% python3 -q
>>> import numpy as np
>>> from numpy import linalg as LA
>>> np.set_printoptions(precision=3, suppress=True, linewidth=140)
>>> def rnd(a):
...     return np.round(a, 3) + 0
... 
>>> m1 = 0.2 ** np.abs(np.subtract.outer(np.arange(13), np.arange(13)))
>>> rnd(m1)
array([[1.   , 0.2  , 0.04 , 0.008, 0.002, 0.   , 0.   , 0.   , 0.   , 0.   , 0.   , 0.   , 0.   ],
       [0.2  , 1.   , 0.2  , 0.04 , 0.008, 0.002, 0.   , 0.   , 0.   , 0.   , 0.   , 0.   , 0.   ],
       [0.04 , 0.2  , 1.   , 0.2  , 0.04 , 0.008, 0.002, 0.   , 0.   , 0.   , 0.   , 0.   , 0.   ],
       [0.008, 0.04 , 0.2  , 1.   , 0.2  , 0.04 , 0.008, 0.002, 0.   , 0.   , 0.   , 0.   , 0.   ],
       [0.002, 0.008, 0.04 , 0.2  , 1.   , 0.2  , 0.04 , 0.008, 0.002, 0.   , 0.   , 0.   , 0.   ],
       [0.   , 0.002, 0.008, 0.04 , 0.2  , 1.   , 0.2  , 0.04 , 0.008, 0.002, 0.   , 0.   , 0.   ],
       [0.   , 0.   , 0.002, 0.008, 0.04 , 0.2  , 1.   , 0.2  , 0.04 , 0.008, 0.002, 0.   , 0.   ],
       [0.   , 0.   , 0.   , 0.002, 0.008, 0.04 , 0.2  , 1.   , 0.2  , 0.04 , 0.008, 0.002, 0.   ],
       [0.   , 0.   , 0.   , 0.   , 0.002, 0.008, 0.04 , 0.2  , 1.   , 0.2  , 0.04 , 0.008, 0.002],
       [0.   , 0.   , 0.   , 0.   , 0.   , 0.002, 0.008, 0.04 , 0.2  , 1.   , 0.2  , 0.04 , 0.008],
       [0.   , 0.   , 0.   , 0.   , 0.   , 0.   , 0.002, 0.008, 0.04 , 0.2  , 1.   , 0.2  , 0.04 ],
       [0.   , 0.   , 0.   , 0.   , 0.   , 0.   , 0.   , 0.002, 0.008, 0.04 , 0.2  , 1.   , 0.2  ],
       [0.   , 0.   , 0.   , 0.   , 0.   , 0.   , 0.   , 0.   , 0.002, 0.008, 0.04 , 0.2  , 1.   ]])
>>> ev, vecs = LA.eigh(m1)
>>> x0 = np.array([7, 8, 0, 0, -2, -8, -3, 4, 4, 6, -6, 2, -2])
>>> rnd(np.abs(m1).sum(axis=1).max()), rnd(np.abs(ev).max())
(np.float64(1.5), np.float64(1.478))
>>> W0 = np.load("mat.npy")
>>> W0
array([[ 0, -3,  1,  0, -3, -2, -4,  1,  2,  3,  3, -4,  3,  1],
       [ 3,  0,  1,  0,  2,  2,  0,  0,  1, -3,  0,  2, -2, -1],
       [-1, -1,  0, -2, -1, -3,  3,  2,  0,  1,  3, -1, -1, -2],
       [ 0,  0,  2,  0,  2, -2,  4,  4,  1,  2,  1,  5, -3,  1],
       [ 3, -2,  1, -2,  0, -4,  1,  0, -1, -4, -5,  1,  2, -2],
       [ 2, -2,  3,  2,  4,  0, -4, -1,  1, -1, -2, -4,  1,  2],
       [ 4,  0, -3, -4, -1,  4,  0, -1, -4, -1,  1, -2, -1, -1],
       [-1,  0, -2, -4,  0,  1,  1,  0,  0,  1,  1, -2,  0, -1],
       [-2, -1,  0, -1,  1, -1,  4,  0,  0,  4, -3,  0, -1, -3],
       [-3,  3, -1, -2,  4,  1,  1, -1, -4,  0, -1,  1,  2,  3],
       [-3,  0, -3, -1,  5,  2, -1, -1,  3,  1,  0, -1, -2, -3],
       [ 4, -2,  1, -5, -1,  4,  2,  2,  0, -1,  1,  0,  1,  1],
       [-3,  2,  1,  3, -2, -1,  1,  0,  1, -2,  2, -1,  0,  2],
       [-1,  1,  2, -1,  2, -2,  1,  1,  3, -3,  3, -1, -2,  0]])
>>> # skew-symmetric
>>> th = np.radians(15)
>>> Rm = np.eye(14)
>>> Rm[10, 10] = Rm[7, 7] = np.cos(th)
>>> Rm[10, 7], Rm[7, 10] = -np.sin(th), np.sin(th)
>>> M2 = W0 @ Rm.T
>>> np.allclose(LA.norm(W0, axis=1), LA.norm(M2, axis=1))
True
>>> rnd(LA.det(Rm)), rnd(np.trace(Rm))
(np.float64(1.0), np.float64(13.932))
>>> rnd(np.abs(M2 - W0).max(axis=0))
array([0.   , 0.   , 0.   , 0.   , 0.   , 0.   , 0.   , 1.294, 0.   , 0.   , 1.069, 0.   , 0.   , 0.   ])
>>> rnd(LA.svd(W0, compute_uv=False)), rnd(LA.svd(M2, compute_uv=False))
(array([13.115, 13.115, 11.157, 11.157,  9.414,  9.414,  7.148,  7.148,  4.001,  4.001,  1.335,  1.335,  0.009,  0.009]), array([13.115, 13.115, 11.157, 11.157,  9.414,  9.414,  7.148,  7.148,  4.001,  4.001,  1.335,  1.335,  0.009,  0.009]))
>>> M2 = np.array([[0, 9], [2, -3]])
>>> Z = np.array([[1, 1], [0, -3]])
>>> K = np.kron(M2, Z)
>>> K
array([[  0,   0,   9,   9],
       [  0,   0,   0, -27],
       [  2,   2,  -3,  -3],
       [  0,  -6,   0,   9]])
>>> rng = np.random.default_rng(3859)
>>> lab = rng.permutation(4)
>>> lab
array([2, 0, 3, 1])
>>> M2 = K[lab][:, lab]
>>> M2
array([[ -3,   2,  -3,   2],
       [  9,   0,   9,   0],
       [  0,   0,   9,  -6],
       [  0,   0, -27,   0]])
>>> np.diag(M2)
array([-3,  0,  9,  0])
>>> rnd(LA.det(M2)), rnd(LA.det(K[lab]))
(np.float64(2916.0), np.float64(-2916.0))
>>> np.trace(M2)
np.int64(6)
>>> x0 = np.array([5, 4, 3, 3])
>>> rhs = M2 @ x0
>>> c, lr = np.zeros(4), 1 / LA.norm(M2, 2) ** 2
>>> for i in range(20):
...     c -= lr * M2.T @ (M2 @ c - rhs)
...     if i % 5 == 0: print(i, round(LA.norm(M2 @ c - rhs), 3))
... 
0 42.185
5 29.266
10 21.172
15 16.07
>>> rnd(c)
array([4.046, 0.207, 2.991, 1.783])
>>> rnd(LA.cond(M2))
np.float64(16.928)
>>> w1 = np.array([[-1, 2, -1], [0, 2, -2], [-2, -2, 0], [0, 1, -1]])
>>> c = np.array([6, -4, 7])
>>> H = np.maximum(K @ w1 + c, 0)
>>> (H > 0).astype(int)
array([[0, 0, 0],
       [1, 0, 1],
       [1, 1, 1],
       [1, 0, 1]])
>>> LA.matrix_rank(H)
np.int64(3)
>>> Z = np.array([[4, 2, 6], [2, 6, 5], [3, 1, 8]])
>>> H @ Z
array([[  0,   0,   0],
       [126,  46, 308],
       [ 66,  66, 127],
       [ 54,  22, 116]])
